$ python3 -q
>>> import numpy as np
>>> np.set_printoptions(precision=1, suppress=True, linewidth=200, legacy="1.25")
>>> def tidy(a):
...     return np.round(a, 1) + 0
... 
>>> J = np.loadtxt("w.csv", delimiter=",")
>>> J
array([[ 71.,  45.,  62.,  62.,  55.,  67.,  61.,  28.,  36.,   3.,  77.,  32.,  37.,  41.],
       [ 45.,  47.,  54.,  52.,  34.,  58.,  37.,  23.,  46.,   8.,  64.,  20.,  34.,  42.],
       [ 62.,  54., 128.,  97.,  89.,  90.,  91.,  64.,  71.,  58., 121.,  65.,  85.,  91.],
       [ 62.,  52.,  97.,  95.,  72.,  90.,  84.,  49.,  51.,  35., 101.,  43.,  59.,  62.],
       [ 55.,  34.,  89.,  72.,  81.,  75.,  72.,  54.,  41.,  39.,  90.,  57.,  58.,  60.],
       [ 67.,  58.,  90.,  90.,  75., 103.,  70.,  54.,  59.,  23.,  95.,  44.,  48.,  62.],
       [ 61.,  37.,  91.,  84.,  72.,  70.,  90.,  45.,  35.,  36.,  95.,  49.,  63.,  56.],
       [ 28.,  23.,  64.,  49.,  54.,  54.,  45.,  53.,  32.,  27.,  55.,  47.,  46.,  57.],
       [ 36.,  46.,  71.,  51.,  41.,  59.,  35.,  32.,  80.,  30.,  75.,  34.,  47.,  55.],
       [  3.,   8.,  58.,  35.,  39.,  23.,  36.,  27.,  30.,  52.,  53.,  32.,  45.,  36.],
       [ 77.,  64., 121., 101.,  90.,  95.,  95.,  55.,  75.,  53., 140.,  62.,  88.,  84.],
       [ 32.,  20.,  65.,  43.,  57.,  44.,  49.,  47.,  34.,  32.,  62.,  55.,  56.,  54.],
       [ 37.,  34.,  85.,  59.,  58.,  48.,  63.,  46.,  47.,  45.,  88.,  56.,  77.,  69.],
       [ 41.,  42.,  91.,  62.,  60.,  62.,  56.,  57.,  55.,  36.,  84.,  54.,  69.,  83.]])
>>> A2 = J / np.sqrt((J ** 2).mean(axis=1, keepdims=True))
>>> tidy(A2[10])
array([0.9, 0.7, 1.4, 1.1, 1. , 1.1, 1.1, 0.6, 0.8, 0.6, 1.6, 0.7, 1. , 0.9])
>>> vals, vecs = np.linalg.eigh(J)
>>> x = np.array([-2, 1, 1, 2, 2, 0, -2, 2, -1, -2, 0, 1, 0, 2])
>>> tidy(x @ J @ x / (x @ x)), tidy(vals[0]), tidy(vals[-1])
(68.2, 0.0, 864.7)
>>> (np.sign(vecs[:, -1].round(6)) == np.sign(vecs[0, -1].round(6))).astype(int)
array([1, 1, 1, 1, 1, 1, 1, 1, 1, 1, 1, 1, 1, 1])
>>> x @ J @ x
2182.0
>>> arr = np.load("out11.npy")
>>> arr
array([[ 0,  3,  3,  3,  3,  2,  1,  3,  0,  0,  3,  3,  1],
       [ 3,  6,  6,  4,  5,  5,  4,  5,  2,  1,  5,  6,  1],
       [ 6,  6,  7,  6,  6,  5,  5,  5,  2,  2,  6,  9,  3],
       [ 6,  9,  8,  9,  9,  8,  8,  5,  4,  5,  7, 12,  4],
       [ 9, 10,  8, 11, 11,  9,  9,  6,  5,  6,  7, 13,  6],
       [11, 12,  8, 14, 11,  9, 10,  9,  5,  8,  7, 16,  8],
       [11, 14, 11, 14, 14,  9, 10,  9,  5, 10, 10, 17,  9],
       [11, 14, 13, 17, 17, 11, 12,  9,  5, 10, 11, 19, 10],
       [12, 14, 16, 17, 18, 11, 14, 12,  7, 12, 11, 21, 12],
       [12, 16, 19, 17, 21, 11, 14, 12,  7, 14, 12, 24, 15],
       [15, 19, 21, 18, 24, 14, 14, 13, 10, 15, 15, 27, 18],
       [16, 20, 22, 19, 24, 14, 16, 15, 10, 17, 17, 29, 18],
       [19, 22, 22, 21, 25, 16, 17, 17, 12, 18, 19, 31, 21],
       [20, 24, 25, 21, 28, 16, 20, 19, 15, 19, 21, 33, 22],
       [21, 25, 27, 21, 28, 16, 21, 19, 18, 20, 21, 35, 24],
       [22, 28, 28, 21, 30, 18, 22, 20, 20, 20, 22, 38, 27],
       [23, 29, 28, 24, 31, 20, 24, 23, 20, 21, 25, 41, 30],
       [26, 30, 30, 24, 33, 21, 24, 26, 20, 22, 28, 42, 33],
       [26, 32, 32, 24, 33, 22, 25, 26, 21, 25, 31, 45, 34],
       [26, 33, 34, 25, 35, 23, 28, 29, 24, 25, 34, 47, 37],
       [28, 36, 36, 26, 36, 25, 28, 31, 24, 28, 36, 47, 39]])
>>> O, vecs = np.linalg.qr(arr[:, :7])[0], np.linalg.qr(arr[:, 7:])[0]
>>> sigma = np.linalg.svd(O.T @ vecs, compute_uv=False)
>>> (sigma > 0.9).sum()
2
